% ipython --no-banner

In [1]: import numpy as np

In [2]: np.set_printoptions(precision=2, suppress=True, linewidth=100)

In [3]: def rnd(a):
   ...:     return np.round(a, 2) + 0
   ...: 

In [4]: feats = np.array([[1, 0, 0, 0, 0, 0, 0],
   ...:     [0, 0, 1, 0, 0, 0, 0],
   ...:     [0, 0, 0, 0, 1, 0, 0],
   ...:     [0, 0, 0, 1, 0, 0, 0],
   ...:     [0, 0, 0, 0, 0, 0, 1],
   ...:     [0, 0, 0, 0, 0, 1, 0],
   ...:     [0, 1, 0, 0, 0, 0, 0]])

In [5]: vec = np.array([2, 2, -1, 0, 2, 0, -1])

In [6]: rnd(np.abs(np.linalg.eigvals(feats)))
Out[6]: array([1., 1., 1., 1., 1., 1., 1.])

In [7]: feats.T @ (feats @ vec)
Out[7]: array([ 2,  2, -1,  0,  2,  0, -1])

In [8]: 7 - np.linalg.matrix_rank(feats - np.eye(7), tol=1e-8)
Out[8]: np.int64(4)

In [9]: rnd(np.linalg.norm(vec)), rnd(np.linalg.norm(feats @ vec))
Out[9]: (np.float64(3.74), np.float64(3.74))

In [10]: [p for p in range(1, 25) if np.allclose(np.linalg.matrix_power(feats, p), np.eye(7))]
Out[10]: [4, 8, 12, 16, 20, 24]

In [11]: rnd(np.linalg.norm(feats, axis=0))
Out[11]: array([1., 1., 1., 1., 1., 1., 1.])

In [12]: feats[:, 5] @ feats[:, 1]
Out[12]: np.int64(0)

In [13]: feats @ feats.T
Out[13]: 
array([[1, 0, 0, 0, 0, 0, 0],
       [0, 1, 0, 0, 0, 0, 0],
       [0, 0, 1, 0, 0, 0, 0],
       [0, 0, 0, 1, 0, 0, 0],
       [0, 0, 0, 0, 1, 0, 0],
       [0, 0, 0, 0, 0, 1, 0],
       [0, 0, 0, 0, 0, 0, 1]])

In [14]: rnd(np.linalg.pinv(feats))
Out[14]: 
array([[1., 0., 0., 0., 0., 0., 0.],
       [0., 0., 0., 0., 0., 0., 1.],
       [0., 1., 0., 0., 0., 0., 0.],
       [0., 0., 0., 1., 0., 0., 0.],
       [0., 0., 1., 0., 0., 0., 0.],
       [0., 0., 0., 0., 0., 1., 0.],
       [0., 0., 0., 0., 1., 0., 0.]])

In [15]: rnd(np.linalg.svd(feats, compute_uv=False))
Out[15]: array([1., 1., 1., 1., 1., 1., 1.])

In [16]: cent = np.array([[2, 5, 0, 4, 5, 4, 5],
    ...:     [3, 4, 4, 0, 3, 5, 2],
    ...:     [4, 4, 2, 5, 5, 3, 4],
    ...:     [2, 1, 3, 1, 2, 3, 1]])

In [17]: rng = np.random.default_rng(134048)

In [18]: F = rng.normal(size=(39, 4)) @ cent + np.array([2, 0, 1, 0, 1, 0, 1])

In [19]: rnd(F)
Out[19]: 
array([[ -0.44,  -4.47,  -0.74,  -4.14,  -4.65,  -5.84,  -4.1 ],
       [  8.66,   5.53,   6.75,   6.94,   9.13,   7.23,   6.84],
       [  2.4 ,   2.75,  -3.41,   8.76,   6.72,   0.73,   7.49],
       [  0.12,  -0.31,  -1.63,   0.56,   0.93,  -0.58,   1.81],
       [  2.19,  -1.63,   2.5 ,  -1.26,  -0.21,  -0.33,  -0.71],
       [ -4.37,  -6.86,  -5.15,  -3.53,  -5.64,  -7.32,  -3.67],
       [  1.18,  -2.36,   2.92,  -2.49,  -0.62,   0.95,  -1.06],
       [ -6.59, -10.41,  -4.3 ,  -9.66, -10.71,  -9.39,  -8.61],
       [  4.99,   1.11,   5.6 ,   0.2 ,   2.73,   3.27,   1.24],
       [ -1.61,  -1.46,  -3.13,  -1.41,  -1.15,  -2.32,   0.37],
       [  5.86,   2.65,   7.22,  -0.75,   3.37,   5.22,   1.58],
       [ -4.29,  -9.62,  -5.12,  -3.52,  -7.46, -10.35,  -5.83],
       [  3.4 ,   2.58,   0.09,   4.79,   4.94,   1.71,   4.93],
       [  3.93,   4.51,  -4.05,  11.8 ,   8.75,   0.41,   9.44],
       [ -8.18, -14.92,  -6.36,  -9.81, -13.93, -14.58, -11.58],
       [ -4.44, -12.02,   2.95, -14.69, -12.62,  -6.36, -12.49],
       [ -2.45,  -5.09,  -6.56,   1.39,  -2.87,  -8.45,  -0.99],
       [ -5.49,  -4.7 , -10.71,  -0.38,  -4.61, -10.43,  -1.06],
       [  0.42,  -8.22,   5.06,  -9.  ,  -7.77,  -4.73,  -8.88],
       [ -4.93, -11.7 ,  -2.89, -10.46, -12.56, -12.48, -11.19],
       [ -5.15,  -9.75,  -2.07, -11.26, -11.22,  -9.04,  -9.72],
       [  4.04,   4.29,   6.14,  -2.49,   3.67,   7.63,   2.75],
       [ 13.09,  11.33,   7.98,  13.17,  15.44,  10.71,  12.4 ],
       [  7.81,   4.24,  -0.02,  12.93,   9.26,  -0.12,   8.22],
       [ -9.72, -10.87,  -9.08, -11.21, -13.18, -13.08,  -9.36],
       [ -0.06,  -5.73,  -2.68,   1.88,  -2.07,  -6.84,  -1.62],
       [  2.99,   4.47,   4.99,  -3.58,   2.9 ,   7.14,   2.52],
       [ -2.45,   0.67,  -1.71,  -4.55,  -0.74,   1.98,   1.03],
       [ -2.87,  -5.58,  -1.98,  -4.72,  -4.78,  -4.34,  -3.6 ],
       [ 12.02,   9.54,   9.66,   9.07,  12.88,  11.09,   9.66],
       [-10.91, -14.47,  -7.  , -13.46, -14.98, -12.08, -11.73],
       [  2.28,   3.4 ,  -4.31,   4.87,   3.33,  -3.11,   4.65],
       [  3.64,  -3.91,   2.82,   2.12,   0.23,  -2.7 ,  -1.07],
       [  9.47,   8.6 ,   9.32,   4.93,  10.59,  11.89,   8.03],
       [ -7.55, -14.98,  -6.29,  -8.94, -13.7 , -15.24, -11.54],
       [  0.08,  -3.54,  -2.85,   3.12,   0.17,  -4.16,   0.81],
       [ -0.32,  -7.73,   7.67, -12.17,  -7.7 ,  -0.2 ,  -9.05],
       [ -2.4 ,  -6.06,  -0.6 ,  -5.21,  -4.91,  -3.69,  -4.16],
       [ -6.62, -18.49,   0.11, -15.72, -17.91, -14.45, -17.43]])

In [20]: cent = F[[30, 9]].astype(float)

In [21]: for _ in range(4):
    ...:     z = np.linalg.norm(F[:, None] - cent, axis=-1).argmin(axis=1)
    ...:     cent = np.array([F[z == j].mean(axis=0) for j in range(2)])
    ...: 

In [22]: z
Out[22]: 
array([0, 1, 1, 1, 1, 0, 1, 0, 1, 1, 1, 0, 1, 1, 0, 0, 0, 0, 0, 0, 0, 1, 1, 1, 0, 1, 1, 1, 0, 1, 0,
       1, 1, 1, 0, 1, 0, 0, 0])

In [23]: np.abs(cent[1] - cent[0]).argmax()
Out[23]: np.int64(4)

In [24]: np.bincount(z)
Out[24]: array([18, 21])

In [25]: rnd(cent[1] - cent[0])
Out[25]: array([ 8.8 , 12.  ,  4.96, 11.41, 13.81, 11.37, 11.83])
